$ python3 -q
>>> import numpy as np
>>> from numpy import linalg as LA
>>> np.set_printoptions(precision=2, suppress=True, linewidth=200, legacy="1.25")
>>> def rd(a):
...     return np.round(a, 2) + 0
... 
>>> J = np.loadtxt("dump.csv", delimiter=",")
>>> J
array([[-1.,  1.,  0.,  0.,  0.,  0.,  0.],
       [ 0., -1.,  1.,  0.,  0.,  0.,  0.],
       [ 0.,  0., -1.,  1.,  0.,  0.,  0.],
       [ 0.,  0.,  0., -1.,  1.,  0.,  0.],
       [ 0.,  0.,  0.,  0., -1.,  1.,  0.],
       [ 0.,  0.,  0.,  0.,  0., -1.,  1.],
       [ 0.,  0.,  0.,  0.,  0.,  0., -1.]])
>>> u = np.array([-7, -1, -5, -3, -9, 4, 6])
>>> A2 = J + np.outer(u, np.eye(7)[1])
>>> LA.matrix_rank(A2 - J)
1
>>> A2 = LA.inv(J)
>>> rd(LA.slogdet(J)[0])
-1.0
>>> J @ A2
array([[1., 0., 0., 0., 0., 0., 0.],
       [0., 1., 0., 0., 0., 0., 0.],
       [0., 0., 1., 0., 0., 0., 0.],
       [0., 0., 0., 1., 0., 0., 0.],
       [0., 0., 0., 0., 1., 0., 0.],
       [0., 0., 0., 0., 0., 1., 0.],
       [0., 0., 0., 0., 0., 0., 1.]])
>>> rd(LA.det(J) * LA.det(A2))
1.0
>>> A2
array([[-1., -1., -1., -1., -1., -1., -1.],
       [-0., -1., -1., -1., -1., -1., -1.],
       [-0., -0., -1., -1., -1., -1., -1.],
       [-0., -0., -0., -1., -1., -1., -1.],
       [-0., -0., -0., -0., -1., -1., -1.],
       [-0., -0., -0., -0., -0., -1., -1.],
       [-0., -0., -0., -0., -0., -0., -1.]])
>>> rd(LA.det(J) * A2)
array([[1., 1., 1., 1., 1., 1., 1.],
       [0., 1., 1., 1., 1., 1., 1.],
       [0., 0., 1., 1., 1., 1., 1.],
       [0., 0., 0., 1., 1., 1., 1.],
       [0., 0., 0., 0., 1., 1., 1.],
       [0., 0., 0., 0., 0., 1., 1.],
       [0., 0., 0., 0., 0., 0., 1.]])
>>> (np.abs(A2) > 1e-9).astype(int)
array([[1, 1, 1, 1, 1, 1, 1],
       [0, 1, 1, 1, 1, 1, 1],
       [0, 0, 1, 1, 1, 1, 1],
       [0, 0, 0, 1, 1, 1, 1],
       [0, 0, 0, 0, 1, 1, 1],
       [0, 0, 0, 0, 0, 1, 1],
       [0, 0, 0, 0, 0, 0, 1]])
>>> A2 = J / np.sqrt((J ** 2).mean(axis=1, keepdims=True))
>>> rd(LA.norm(A2, axis=1))
array([2.65, 2.65, 2.65, 2.65, 2.65, 2.65, 2.65])
>>> LA.matrix_rank(J - J.mean(axis=1, keepdims=True))
6
>>> rd(J - J.mean(axis=1, keepdims=True))
array([[-1.  ,  1.  ,  0.  ,  0.  ,  0.  ,  0.  ,  0.  ],
       [ 0.  , -1.  ,  1.  ,  0.  ,  0.  ,  0.  ,  0.  ],
       [ 0.  ,  0.  , -1.  ,  1.  ,  0.  ,  0.  ,  0.  ],
       [ 0.  ,  0.  ,  0.  , -1.  ,  1.  ,  0.  ,  0.  ],
       [ 0.  ,  0.  ,  0.  ,  0.  , -1.  ,  1.  ,  0.  ],
       [ 0.  ,  0.  ,  0.  ,  0.  ,  0.  , -1.  ,  1.  ],
       [ 0.14,  0.14,  0.14,  0.14,  0.14,  0.14, -0.86]])
>>> A2 = np.array([[-3, 2], [0, 3], [-1, 1], [-2, 2], [-3, 0], [-2, -1], [3, -1]])
>>> A2.T @ J.T
array([[ 3., -1., -1., -1.,  1.,  5., -3.],
       [ 1., -2.,  1., -2., -1.,  0.,  1.]])
>>> np.einsum("ik,kj->ji", J, A2)
array([[ 3., -1., -1., -1.,  1.,  5., -3.],
       [ 1., -2.,  1., -2., -1.,  0.,  1.]])
>>> LA.matrix_rank(np.vstack([J, A2.T]))
7
>>> np.einsum("ij,ij->i", J, J)
array([2., 2., 2., 2., 2., 2., 1.])
>>> np.prod(np.diag(J)), rd(LA.det(J))
(-1.0, -1.0)
>>> [int(LA.matrix_rank(LA.matrix_power(J, p))) for p in range(1, 8)]
[7, 7, 7, 7, 7, 7, 7]
>>> J @ J
array([[ 1., -2.,  1.,  0.,  0.,  0.,  0.],
       [ 0.,  1., -2.,  1.,  0.,  0.,  0.],
       [ 0.,  0.,  1., -2.,  1.,  0.,  0.],
       [ 0.,  0.,  0.,  1., -2.,  1.,  0.],
       [ 0.,  0.,  0.,  0.,  1., -2.,  1.],
       [ 0.,  0.,  0.,  0.,  0.,  1., -2.],
       [ 0.,  0.,  0.,  0.,  0.,  0.,  1.]])
>>> W0 = np.array([[-0.17, -0.32, -0.4],
...     [0.18, 1.72, -0.22],
...     [-0.01, -3.18, 0.29],
...     [0.02, 0.77, -0.08],
...     [-0.04, 1.82, -0.57],
...     [-0.03, -3.63, 0.45],
...     [0.05, -3.13, 0.73],
...     [0.06, -0.42, -0.31],
...     [-0.08, 0.24, 0.1],
...     [-0.04, -1.14, -0.44],
...     [-0.11, -2.8, -0.84],
...     [-0.18, -3.55, -1.77],
...     [0.19, -0.29, -0.01]])
>>> Xs = W0 - W0.mean(axis=0)
>>> Uu, s, vt = LA.svd(Xs, full_matrices=False)
>>> rd(s ** 2 / (s ** 2).sum())
array([0.91, 0.09, 0.  ])
>>> rd(s)
array([6.87, 2.19, 0.31])
>>> rd(vt[0] * np.sign(vt[0, np.abs(vt[0]).argmax()]))
array([0.02, 1.  , 0.  ])
>>> x = np.array([-1, 1, -3])
>>> y = W0 @ x
>>> rd(LA.lstsq(W0, y)[0])
array([-1.,  1., -3.])
>>> try:
...     LA.solve(W0, y)
... except LA.LinAlgError as e:
...     print(repr(e))
... 
LinAlgError('Last 2 dimensions of the array must be square')
>>> rng = np.random.default_rng(591769)
>>> y = y + 0.1 * rng.normal(size=13)
>>> rd(y)
array([ 0.97,  2.3 , -3.96,  1.08,  3.73, -5.01, -5.33,  0.29,  0.21,  0.3 , -0.21,  2.08, -0.51])
>>> c, *_ = LA.lstsq(W0, y)
>>> rd(W0.T @ (y - W0 @ c))
array([0., 0., 0.])
>>> x = np.array([-9, -5, 9])
>>> h1 = np.maximum(W0 @ x, 0)
>>> rd(np.maximum(W0 @ (3 * x), 0))
array([ 0.  ,  0.  , 55.8 ,  0.  ,  0.  , 67.41, 65.31,  0.  ,  1.26,  6.3 , 22.29, 10.32,  0.  ])
>>> W0 * (h1 > 1e-9)[:, None]
array([[-0.  , -0.  , -0.  ],
       [ 0.  ,  0.  , -0.  ],
       [-0.01, -3.18,  0.29],
       [ 0.  ,  0.  , -0.  ],
       [-0.  ,  0.  , -0.  ],
       [-0.03, -3.63,  0.45],
       [ 0.05, -3.13,  0.73],
       [ 0.  , -0.  , -0.  ],
       [-0.08,  0.24,  0.1 ],
       [-0.04, -1.14, -0.44],
       [-0.11, -2.8 , -0.84],
       [-0.18, -3.55, -1.77],
       [ 0.  , -0.  , -0.  ]])
>>> np.flatnonzero(h1 > 1e-9)
array([ 2,  5,  6,  8,  9, 10, 11])
>>> rd(h1)
array([ 0.  ,  0.  , 18.6 ,  0.  ,  0.  , 22.47, 21.77,  0.  ,  0.42,  2.1 ,  7.43,  3.44,  0.  ])
>>> idx = W0[:, 1] > np.median(W0[:, 1])
>>> u = W0[idx].mean(axis=0) - W0[~idx].mean(axis=0)
>>> rd(u)
array([0.05, 3.21, 0.07])
>>> np.argsort(-np.abs(u).round(6), kind="stable")
array([1, 2, 0])
>>> Xs = W0 - W0.mean(axis=0)
>>> vecs = LA.svd(Xs)[2][:2]
>>> A2 = Xs - Xs @ vecs.T @ vecs
>>> rd(A2.std(axis=0))
array([0.08, 0.  , 0.01])
>>> rd((Xs @ vecs.T).std(axis=0))
array([1.91, 0.61])
>>> rd(LA.norm(A2) / LA.norm(Xs))
0.04
>>> M = np.load("data.npy")
>>> M
array([[-1.52,  1.56, -1.34, -3.04, -1.68],
       [-2.51,  1.83, -0.6 , -3.08, -1.87],
       [-0.39, -0.41,  0.84,  0.94,  0.21],
       [ 0.62,  0.29, -0.61, -0.6 ,  0.08],
       [-0.63,  0.54, -0.73, -1.3 , -0.87],
       [ 4.27, -3.71,  1.37,  6.15,  3.25],
       [-1.26,  0.64,  0.16, -0.95, -0.7 ],
       [ 1.46, -1.04,  0.34,  1.81,  1.12],
       [ 1.48, -1.54,  0.76,  2.62,  1.29],
       [ 0.4 , -0.09, -0.09,  0.08,  0.19],
       [ 4.27, -2.76,  0.97,  4.88,  3.2 ]])
>>> Uu, s, vt = LA.svd(M, full_matrices=False)
>>> rd(s)
array([14.55,  2.13,  0.66,  0.06,  0.03])
>>> rd(np.sqrt((s ** 2).sum())), rd(LA.norm(M))
(14.72, 14.72)
>>> rd(np.cumsum(s ** 2) / np.sum(s ** 2))
array([0.98, 1.  , 1.  , 1.  , 1.  ])
>>> idx = M[:, 3] > np.median(M[:, 3])
>>> u = M[idx].mean(axis=0) - M[~idx].mean(axis=0)
>>> rd((((M - M.mean(axis=0)) @ u > 0) == idx).mean())
0.91
>>> ((M - M.mean(axis=0)) @ u > 0).astype(int)
array([0, 0, 0, 0, 0, 1, 0, 1, 1, 0, 1])
>>> A2 = np.c_[M[:, :4] @ np.array([[-4, 3, -8, 4], [9, -9, -5, 3], [3, -5, 9, -5], [-7, -6, 8, -3]]), np.array([-3, 1, -1, 3, -3, -3, 0, 2, 0, 3, -2])]
>>> rd(A2)
array([[ 37.38,   6.34, -32.02,  14.42,  -3.  ],
       [ 46.27,  -2.52, -19.11,   7.69,   1.  ],
       [ -6.19,  -7.32,  20.25,  -9.81,  -1.  ],
       [  2.5 ,   5.9 , -16.7 ,   8.2 ,   3.  ],
       [ 14.29,   4.7 , -14.63,   6.65,  -3.  ],
       [-89.41,   2.45,  45.92, -19.35,  -3.  ],
       [ 17.93,  -4.64,   0.72,  -1.07,   0.  ],
       [-26.85,   1.18,  11.06,  -4.41,   2.  ],
       [-35.84,  -1.22,  23.66, -10.36,   0.  ],
       [ -3.24,   1.98,  -2.92,   1.54,   3.  ],
       [-73.17,   3.52,  27.41, -10.69,  -2.  ]])
>>> rd(LA.norm(LA.qr(M)[0].T @ A2, axis=0) ** 2 / ((A2 ** 2).sum(axis=0) + 1e-12))
array([1.  , 1.  , 1.  , 1.  , 0.64])
>>> LA.matrix_rank(np.c_[M, A2])
6
>>> rd(LA.lstsq(M, A2[:, 0])[0])
array([-4.,  9.,  3., -7.,  0.])
